>>> import numpy as np
>>> from numpy import linalg as LA
>>> np.set_printoptions(precision=3, suppress=True, linewidth=140)
>>> def rd(a):
...     return np.round(a, 3) + 0
... 
>>> arr = np.load("data.npy")
>>> print(arr)
[[ 3  0 -2  1  0 -1 -1  1  3]
 [ 3  3  0 -2  1  0 -1 -1  1]
 [ 1  3  3  0 -2  1  0 -1 -1]
 [-1  1  3  3  0 -2  1  0 -1]
 [-1 -1  1  3  3  0 -2  1  0]
 [ 0 -1 -1  1  3  3  0 -2  1]
 [ 1  0 -1 -1  1  3  3  0 -2]
 [-2  1  0 -1 -1  1  3  3  0]
 [ 0 -2  1  0 -1 -1  1  3  3]]
>>> Q, evecs = LA.qr(arr[:, :4])[0], LA.qr(arr[:, 4:])[0]
>>> sigma = LA.svd(Q.T @ evecs, compute_uv=False)
>>> print(rd(np.degrees(np.arccos(sigma.clip(0, 1)))))
[39.872 47.919 63.723 69.188]
>>> print((sigma > 0.9).sum())
0
>>> print(rd(LA.norm(Q @ Q.T - evecs @ evecs.T, 2)))
1.0
>>> X = np.array([[2, -3, -2, 1, -3, 1, -3],
...     [-3, 2, -3, -2, 1, -3, 1],
...     [1, -3, 2, -3, -2, 1, -3],
...     [-3, 1, -3, 2, -3, -2, 1],
...     [1, -3, 1, -3, 2, -3, -2],
...     [-2, 1, -3, 1, -3, 2, -3],
...     [-3, -2, 1, -3, 1, -3, 2]])
>>> out = LA.inv(X)
>>> print(rd(LA.det(X) * LA.det(out)))
1.0
>>> print(rd(LA.det(X) * out))
[[-1476. -2204. -1609.  -181.   904.  3508.  2731.]
 [ 2731. -1476. -2204. -1609.  -181.   904.  3508.]
 [ 3508.  2731. -1476. -2204. -1609.  -181.   904.]
 [  904.  3508.  2731. -1476. -2204. -1609.  -181.]
 [ -181.   904.  3508.  2731. -1476. -2204. -1609.]
 [-1609.  -181.   904.  3508.  2731. -1476. -2204.]
 [-2204. -1609.  -181.   904.  3508.  2731. -1476.]]
>>> out = np.array([[1, -1, 1, 1], [0, 1, -1, -1], [2, 2, 1, 0], [0, 1, -2, -2]])
>>> Z = np.array([[3, -9, -6, 3, 1],
...     [8, 9, -6, 5, 4],
...     [4, 7, -4, -1, 3],
...     [9, -7, -6, 0, -3],
...     [-8, 0, -6, -5, 4]])
>>> F = np.block([[out, np.zeros((4, 5))], [np.zeros((5, 4)), Z]])
>>> print(F)
[[ 1. -1.  1.  1.  0.  0.  0.  0.  0.]
 [ 0.  1. -1. -1.  0.  0.  0.  0.  0.]
 [ 2.  2.  1.  0.  0.  0.  0.  0.  0.]
 [ 0.  1. -2. -2.  0.  0.  0.  0.  0.]
 [ 0.  0.  0.  0.  3. -9. -6.  3.  1.]
 [ 0.  0.  0.  0.  8.  9. -6.  5.  4.]
 [ 0.  0.  0.  0.  4.  7. -4. -1.  3.]
 [ 0.  0.  0.  0.  9. -7. -6.  0. -3.]
 [ 0.  0.  0.  0. -8.  0. -6. -5.  4.]]
>>> # 2 groups of indices that never mix
>>> t3 = np.stack([F, 5 * F, F[::-1]])
>>> print(t3.sum(axis=0))
[[  6.  -6.   6.   6.  -8.   0.  -6.  -5.   4.]
 [  0.   6.  -6.  -6.   9.  -7.  -6.   0.  -3.]
 [ 12.  12.   6.   0.   4.   7.  -4.  -1.   3.]
 [  0.   6. -12. -12.   8.   9.  -6.   5.   4.]
 [  0.   0.   0.   0.  21. -63. -42.  21.   7.]
 [  0.   1.  -2.  -2.  48.  54. -36.  30.  24.]
 [  2.   2.   1.   0.  24.  42. -24.  -6.  18.]
 [  0.   1.  -1.  -1.  54. -42. -36.   0. -18.]
 [  1.  -1.   1.   1. -48.   0. -36. -30.  24.]]
>>> print(t3.shape)
(3, 9, 9)
>>> print(rd(LA.norm(t3, axis=(1, 2))))
[ 28.107 140.535  28.107]
>>> data = np.load("w.npy")
>>> print(data)
[[ -0.142   0.049   0.751   0.199  -4.681   1.091   7.488   0.268]
 [ -0.495   0.039  -4.036   0.407  14.488   0.336   9.051  -1.438]
 [  0.327   0.048  -1.039  -0.307  10.984  -0.996  -3.425   0.774]
 [ -0.235  -0.016  -1.509   0.117   8.559   0.168   3.531  -0.152]
 [ -0.17   -0.048  -0.582  -0.023 -16.648   1.068  -7.417  -1.931]
 [  0.016   0.123   0.1     0.048 -19.604  -0.993  -0.916   1.201]
 [ -0.199   0.016  -1.94   -0.05   16.523  -0.076   4.34   -0.231]
 [  0.03   -0.024  -3.415  -0.106  10.003  -0.996   6.561  -1.793]
 [  0.568   0.136   3.306  -0.054   1.299   0.026  -2.011  -1.269]
 [  0.035   0.021   0.588   0.121  13.719   1.521  -2.476  -0.173]
 [ -0.431   0.092   2.463   0.147  -2.476  -0.429   6.193  -0.394]]
>>> out = np.c_[data[:, :2] @ np.array([[-2, 3], [3, -3]]), np.array([1, -2, -1, 2, -2, 1, -1, 2, 0, -2, 1])]
>>> print(rd(out))
[[ 0.431 -0.573  1.   ]
 [ 1.107 -1.602 -2.   ]
 [-0.51   0.837 -1.   ]
 [ 0.422 -0.657  2.   ]
 [ 0.196 -0.366 -2.   ]
 [ 0.337 -0.321  1.   ]
 [ 0.446 -0.645 -1.   ]
 [-0.132  0.162  2.   ]
 [-0.728  1.296  0.   ]
 [-0.007  0.042 -2.   ]
 [ 1.138 -1.569  1.   ]]
>>> print(rd(LA.norm(out - data @ LA.lstsq(data, out)[0], axis=0)))
[0.    0.    2.732]
